% python3 -q
>>> import numpy as np
>>> np.set_printoptions(precision=1, suppress=True, linewidth=140)
>>> def tidy(a):
...     return np.round(a, 1) + 0
... 
>>> X = np.loadtxt("layer19.csv", delimiter=",")
>>> X
array([[ 6.2, -1.2, -2.8,  8.9,  3.6,  0.3,  1.6,  5.2,  2. ,  3.6,  3.1],
       [ 6.1, -1.2, -7. ,  6.8, -3.1, -6.4,  0.8,  6.7,  2.6, -3.3, -4.6],
       [-6.8, -9.4, -8.1, -3.6, -8. , -5.4, -6.4,  1.2, -3.9, -7.7, -2. ],
       [ 2.2,  1.3, -1.9, -6.3, -5.6, -9.9,  1.3, -4.8, -2.3, -6.1, -7.1],
       [ 6.2,  4.6,  4.2,  6.2,  7.4,  3.9,  3.7,  1.1,  3.2,  6.9,  2.9],
       [ 2.2, -3. , -6. , -1.7, -6. , -9.9, -1.2, -0.8, -2.1, -6.2, -4.7]])
>>> x = np.array([2, 2, -1, 3, -3, -3, 1, 0, 2, 0, 2])
>>> h1 = np.maximum(X @ x, 0)
>>> tidy(h1)
array([39.6, 62.5,  0. , 19. , 18. , 32.2])
>>> tidy(X.T @ h1)
array([ 851. , -111.6, -702.1,  714.6, -217.6, -824.8,  166. ,  527.5,  188. , -255. , -398.8])
>>> X * (h1 > 1e-9)[:, None]
array([[ 6.2, -1.2, -2.8,  8.9,  3.6,  0.3,  1.6,  5.2,  2. ,  3.6,  3.1],
       [ 6.1, -1.2, -7. ,  6.8, -3.1, -6.4,  0.8,  6.7,  2.6, -3.3, -4.6],
       [-0. , -0. , -0. , -0. , -0. , -0. , -0. ,  0. , -0. , -0. , -0. ],
       [ 2.2,  1.3, -1.9, -6.3, -5.6, -9.9,  1.3, -4.8, -2.3, -6.1, -7.1],
       [ 6.2,  4.6,  4.2,  6.2,  7.4,  3.9,  3.7,  1.1,  3.2,  6.9,  2.9],
       [ 2.2, -3. , -6. , -1.7, -6. , -9.9, -1.2, -0.8, -2.1, -6.2, -4.7]])
>>> tidy(np.tanh(X @ x))
array([ 1.,  1., -1.,  1.,  1.,  1.])
>>> tidy(np.maximum(X @ x, 0) - np.maximum(-X @ x, 0))
array([ 39.6,  62.5, -13.1,  19. ,  18. ,  32.2])
>>> np.linalg.norm(X, axis=1).argmax()
np.int64(2)
>>> tidy(np.linalg.norm(X, "nuc"))
np.float64(73.1)
>>> t3 = np.stack([X, -1 * X, X[::-1]])
>>> np.linalg.matrix_rank(t3.reshape(3, -1))
np.int64(2)
>>> t3.shape
(3, 6, 11)
>>> K = np.loadtxt("x.csv", delimiter=",")
>>> K
array([[-4.,  0.,  2.,  4.,  0.],
       [ 0.,  1.,  0.,  0.,  0.],
       [ 3.,  0.,  2.,  2.,  0.],
       [-1.,  0., -5., -1.,  0.],
       [ 0.,  0.,  0.,  0., -4.]])
>>> # splits into 3 blocks
>>> P = np.triu(np.array([[5, 1, 4, 2, 7],
...     [2, 3, 5, 2, 8],
...     [8, 1, 4, 3, 5],
...     [5, 5, 8, 6, 1],
...     [5, 2, 6, 6, 6]]), 1) + np.eye(5)
>>> A2 = P @ K @ np.linalg.inv(P)
>>> np.linalg.matrix_rank(A2)
np.int64(5)
>>> tidy(np.linalg.det(A2))
np.float64(328.0)
>>> np.trace(A2), np.trace(K)
(np.float64(-6.0), np.float64(-6.0))
>>> P @ K - K @ P
array([[ 10.,   5.,  14.,   8., -14.],
       [ 13.,   0.,  -5.,   6., -40.],
       [ -3.,  -3., -27., -15., -53.],
       [  0.,   1.,   4.,  17.,  29.],
       [  0.,   0.,   0.,   0.,   0.]])
>>> np.einsum("ij,ji->", K, K)
np.float64(22.0)
>>> tidy(np.linalg.det(2 * K)), tidy(np.linalg.det(K))
(np.float64(10496.0), np.float64(328.0))
>>> np.einsum("ii->", K)
np.float64(-6.0)
>>> arr = -3 * np.eye(8) + np.ones((8, 8))
>>> arr
array([[-2.,  1.,  1.,  1.,  1.,  1.,  1.,  1.],
       [ 1., -2.,  1.,  1.,  1.,  1.,  1.,  1.],
       [ 1.,  1., -2.,  1.,  1.,  1.,  1.,  1.],
       [ 1.,  1.,  1., -2.,  1.,  1.,  1.,  1.],
       [ 1.,  1.,  1.,  1., -2.,  1.,  1.,  1.],
       [ 1.,  1.,  1.,  1.,  1., -2.,  1.,  1.],
       [ 1.,  1.,  1.,  1.,  1.,  1., -2.,  1.],
       [ 1.,  1.,  1.,  1.,  1.,  1.,  1., -2.]])
>>> # equal to its transpose
>>> evals, vecs = np.linalg.eigh(arr)
>>> tidy(evals)
array([-3., -3., -3., -3., -3., -3., -3.,  5.])
>>> tidy(evals.sum()), np.trace(arr)
(np.float64(-16.0), np.float64(-16.0))
>>> tidy(np.abs(vecs[:, -1]))
array([0.4, 0.4, 0.4, 0.4, 0.4, 0.4, 0.4, 0.4])
>>> np.unique(evals.round(6) + 0, return_counts=True)[1]
array([7, 1])
>>> tidy(np.linalg.eigvalsh(arr @ arr))
array([ 9.,  9.,  9.,  9.,  9.,  9.,  9., 25.])
>>> (evals > 1e-8).sum(), (evals < -1e-8).sum()
(np.int64(1), np.int64(7))
>>> tidy(vecs @ np.diag(evals) @ vecs.T)
array([[-2.,  1.,  1.,  1.,  1.,  1.,  1.,  1.],
       [ 1., -2.,  1.,  1.,  1.,  1.,  1.,  1.],
       [ 1.,  1., -2.,  1.,  1.,  1.,  1.,  1.],
       [ 1.,  1.,  1., -2.,  1.,  1.,  1.,  1.],
       [ 1.,  1.,  1.,  1., -2.,  1.,  1.,  1.],
       [ 1.,  1.,  1.,  1.,  1., -2.,  1.,  1.],
       [ 1.,  1.,  1.,  1.,  1.,  1., -2.,  1.],
       [ 1.,  1.,  1.,  1.,  1.,  1.,  1., -2.]])
>>> tidy(vecs.T @ arr @ vecs)
array([[-3.,  0.,  0.,  0.,  0.,  0.,  0.,  0.],
       [ 0., -3.,  0.,  0.,  0.,  0.,  0.,  0.],
       [ 0.,  0., -3.,  0.,  0.,  0.,  0.,  0.],
       [ 0.,  0.,  0., -3.,  0.,  0.,  0.,  0.],
       [ 0.,  0.,  0.,  0., -3.,  0.,  0.,  0.],
       [ 0.,  0.,  0.,  0.,  0., -3.,  0.,  0.],
       [ 0.,  0.,  0.,  0.,  0.,  0., -3.,  0.],
       [ 0.,  0.,  0.,  0.,  0.,  0.,  0.,  5.]])
>>> tidy(vecs.T @ vecs)
array([[1., 0., 0., 0., 0., 0., 0., 0.],
       [0., 1., 0., 0., 0., 0., 0., 0.],
       [0., 0., 1., 0., 0., 0., 0., 0.],
       [0., 0., 0., 1., 0., 0., 0., 0.],
       [0., 0., 0., 0., 1., 0., 0., 0.],
       [0., 0., 0., 0., 0., 1., 0., 0.],
       [0., 0., 0., 0., 0., 0., 1., 0.],
       [0., 0., 0., 0., 0., 0., 0., 1.]])
>>> W0 = np.loadtxt("sample0.csv", delimiter=",")
>>> W0
array([[0., 0., 0., 0., 0., 0., 0., 0.],
       [0., 3., 0., 0., 2., 0., 1., 2.],
       [0., 0., 1., 3., 2., 3., 2., 1.],
       [0., 0., 0., 0., 3., 3., 0., 3.],
       [0., 2., 1., 0., 0., 3., 3., 1.],
       [0., 2., 2., 2., 3., 3., 1., 3.],
       [0., 2., 3., 3., 1., 3., 1., 0.],
       [0., 3., 3., 3., 1., 1., 2., 1.]])
>>> tidy(np.linalg.det(W0))
np.float64(0.0)
>>> (W0 != 0).astype(int)
array([[0, 0, 0, 0, 0, 0, 0, 0],
       [0, 1, 0, 0, 1, 0, 1, 1],
       [0, 0, 1, 1, 1, 1, 1, 1],
       [0, 0, 0, 0, 1, 1, 0, 1],
       [0, 1, 1, 0, 0, 1, 1, 1],
       [0, 1, 1, 1, 1, 1, 1, 1],
       [0, 1, 1, 1, 1, 1, 1, 0],
       [0, 1, 1, 1, 1, 1, 1, 1]])
>>> (np.linalg.matrix_power((W0 != 0) + (W0.T != 0) + np.eye(8), 8) > 0).astype(int)
array([[1, 0, 0, 0, 0, 0, 0, 0],
       [0, 1, 1, 1, 1, 1, 1, 1],
       [0, 1, 1, 1, 1, 1, 1, 1],
       [0, 1, 1, 1, 1, 1, 1, 1],
       [0, 1, 1, 1, 1, 1, 1, 1],
       [0, 1, 1, 1, 1, 1, 1, 1],
       [0, 1, 1, 1, 1, 1, 1, 1],
       [0, 1, 1, 1, 1, 1, 1, 1]])
>>> np.linalg.cond(W0) > 100
np.True_
>>> np.linalg.matrix_rank(W0, rtol=0.1)
np.int64(5)
>>> np.argsort(-np.linalg.norm(W0, axis=0).round(6), kind="stable")[:3]
array([5, 3, 1])
>>> tidy(np.linalg.norm(W0, 2) / np.linalg.norm(W0))
np.float64(0.9)
>>> rk = np.linalg.matrix_rank(W0)
>>> rk
np.int64(7)
>>> null = np.linalg.svd(W0)[2][rk:].T
>>> null[:, 0] / null[np.abs(null[:, 0]).round(6).argmax(), 0]
array([1., 0., 0., 0., 0., 0., 0., 0.])
>>> W0 @ null
array([[0.],
       [0.],
       [0.],
       [0.],
       [0.],
       [0.],
       [0.],
       [0.]])
>>> null @ null.T
array([[1., 0., 0., 0., 0., 0., 0., 0.],
       [0., 0., 0., 0., 0., 0., 0., 0.],
       [0., 0., 0., 0., 0., 0., 0., 0.],
       [0., 0., 0., 0., 0., 0., 0., 0.],
       [0., 0., 0., 0., 0., 0., 0., 0.],
       [0., 0., 0., 0., 0., 0., 0., 0.],
       [0., 0., 0., 0., 0., 0., 0., 0.],
       [0., 0., 0., 0., 0., 0., 0., 0.]])
>>> np.allclose(W0 @ W0.T, W0.T @ W0)
False
>>> tidy(np.linalg.matrix_power(W0, 3))
array([[  0.,   0.,   0.,   0.,   0.,   0.,   0.,   0.],
       [  0., 161., 114., 127., 148., 172., 115., 132.],
       [  0., 261., 220., 233., 263., 346., 215., 253.],
       [  0., 210., 171., 195., 219., 267., 162., 195.],
       [  0., 214., 163., 182., 236., 294., 180., 224.],
       [  0., 344., 278., 297., 336., 432., 271., 315.],
       [  0., 280., 231., 228., 252., 350., 229., 253.],
       [  0., 279., 224., 227., 263., 353., 225., 258.]])
>>> np.allclose(W0, W0.T)
False
>>> np.trace(W0)
np.float64(9.0)
>>> tidy(np.abs(np.linalg.eigvals(W0)).max())
np.float64(11.9)
